% ipython --no-banner

In [1]: import numpy as np

In [2]: from numpy import linalg as LA

In [3]: np.set_printoptions(precision=2, suppress=True, linewidth=100, floatmode="fixed")

In [4]: E = np.loadtxt("m.csv", delimiter=",")

In [5]: E
Out[5]: 
array([[-1.04,  1.04,  1.60,  2.24,  1.66,  1.49, -1.45,  4.45, -0.17],
       [ 0.56, -0.56,  1.31, -2.40,  3.40,  4.69,  6.24, -3.24,  1.28],
       [ 0.08, -0.08,  3.09, -0.59,  2.03,  2.46,  3.09, -0.09,  0.43],
       [-2.43,  2.43,  0.73,  3.71,  0.70,  1.86, -2.98,  5.98,  1.16],
       [-1.15,  1.15, -1.57,  2.60,  3.13,  2.84, -2.05,  5.05, -0.30],
       [-0.51,  0.51,  0.22,  1.05,  2.89,  2.85,  0.42,  2.58, -0.03],
       [-0.15,  0.15,  4.77,  0.10,  0.96,  1.16,  1.95,  1.05,  0.20],
       [-0.65,  0.65, -0.20,  0.38,  2.96,  3.87,  1.89,  1.11,  0.92],
       [ 0.96, -0.96, -0.56, -0.49,  4.74,  3.32,  2.03,  0.97, -1.42],
       [-1.25,  1.25,  4.04, -0.63,  0.23,  3.36,  4.50, -1.50,  3.12],
       [ 0.27, -0.27, -3.03,  2.90,  5.28,  1.85, -4.07,  7.07, -3.44],
       [ 0.98, -0.98,  4.13, -2.62,  2.41,  3.08,  6.25, -3.25,  0.66],
       [-0.83,  0.83,  3.10, -0.28,  1.11,  3.07,  3.40, -0.40,  1.95],
       [ 0.39, -0.39,  1.91, -1.58,  2.93,  3.73,  4.77, -1.77,  0.80],
       [ 0.97, -0.97,  3.07, -0.26,  2.94,  1.26,  1.56,  1.44, -1.67],
       [-0.13,  0.13,  3.46,  1.39,  1.64,  0.50, -0.66,  3.66, -1.14]])

In [6]: W = np.array([[3, 3, 2, 2],
   ...:     [2, 3, 1, 0],
   ...:     [3, 3, 3, 1],
   ...:     [2, 0, 2, 0],
   ...:     [1, 2, 0, 2],
   ...:     [0, 2, 3, 1],
   ...:     [3, 1, 0, 1],
   ...:     [3, 0, 2, 2],
   ...:     [1, 3, 3, 2]])

In [7]: c = np.array([3, 8, 0, 6])

In [8]: act = np.maximum(E @ W + c, 0)

In [9]: (act > 0).mean(axis=0)
Out[9]: array([1.00, 0.94, 1.00, 1.00])

In [10]: (act > 0).astype(int)
Out[10]: 
array([[1, 1, 1, 1],
       [1, 1, 1, 1],
       [1, 1, 1, 1],
       [1, 1, 1, 1],
       [1, 1, 1, 1],
       [1, 1, 1, 1],
       [1, 1, 1, 1],
       [1, 1, 1, 1],
       [1, 1, 1, 1],
       [1, 1, 1, 1],
       [1, 0, 1, 1],
       [1, 1, 1, 1],
       [1, 1, 1, 1],
       [1, 1, 1, 1],
       [1, 1, 1, 1],
       [1, 1, 1, 1]])

In [11]: LA.matrix_rank(act)
Out[11]: np.int64(4)

In [12]: W2 = np.array([[2, 3, 3], [1, 0, 0], [0, 1, 3], [3, 0, 3]])

In [13]: (act @ W2).round(6).argmax(axis=1)
Out[13]: array([2, 2, 2, 2, 2, 2, 2, 2, 2, 2, 2, 2, 2, 2, 2, 2])

In [14]: W @ W2
Out[14]: 
array([[15, 11, 21],
       [ 7,  7,  9],
       [12, 12, 21],
       [ 4,  8, 12],
       [10,  3,  9],
       [ 5,  3, 12],
       [10,  9, 12],
       [12, 11, 21],
       [11,  6, 18]])

In [15]: theta = np.radians(72)

In [16]: R = np.eye(9)

In [17]: R[2, 2] = R[1, 1] = np.cos(theta)

In [18]: R[2, 1], R[1, 2] = -np.sin(theta), np.sin(theta)

In [19]: R
Out[19]: 
array([[ 1.00,  0.00,  0.00,  0.00,  0.00,  0.00,  0.00,  0.00,  0.00],
       [ 0.00,  0.31,  0.95,  0.00,  0.00,  0.00,  0.00,  0.00,  0.00],
       [ 0.00, -0.95,  0.31,  0.00,  0.00,  0.00,  0.00,  0.00,  0.00],
       [ 0.00,  0.00,  0.00,  1.00,  0.00,  0.00,  0.00,  0.00,  0.00],
       [ 0.00,  0.00,  0.00,  0.00,  1.00,  0.00,  0.00,  0.00,  0.00],
       [ 0.00,  0.00,  0.00,  0.00,  0.00,  1.00,  0.00,  0.00,  0.00],
       [ 0.00,  0.00,  0.00,  0.00,  0.00,  0.00,  1.00,  0.00,  0.00],
       [ 0.00,  0.00,  0.00,  0.00,  0.00,  0.00,  0.00,  1.00,  0.00],
       [ 0.00,  0.00,  0.00,  0.00,  0.00,  0.00,  0.00,  0.00,  1.00]])

In [20]: other = E @ R.T

In [21]: np.round(LA.det(R), 2), round(float(np.trace(R)), 2)
Out[21]: (np.float64(1.0), 7.62)

In [22]: np.allclose(LA.norm(E, axis=1), LA.norm(other, axis=1))
Out[22]: True

In [23]: np.abs(other - E).max(axis=0)
Out[23]: array([0.00, 4.60, 3.98, 0.00, 0.00, 0.00, 0.00, 0.00, 0.00])

In [24]: np.allclose(E @ E.T, other @ other.T)
Out[24]: True
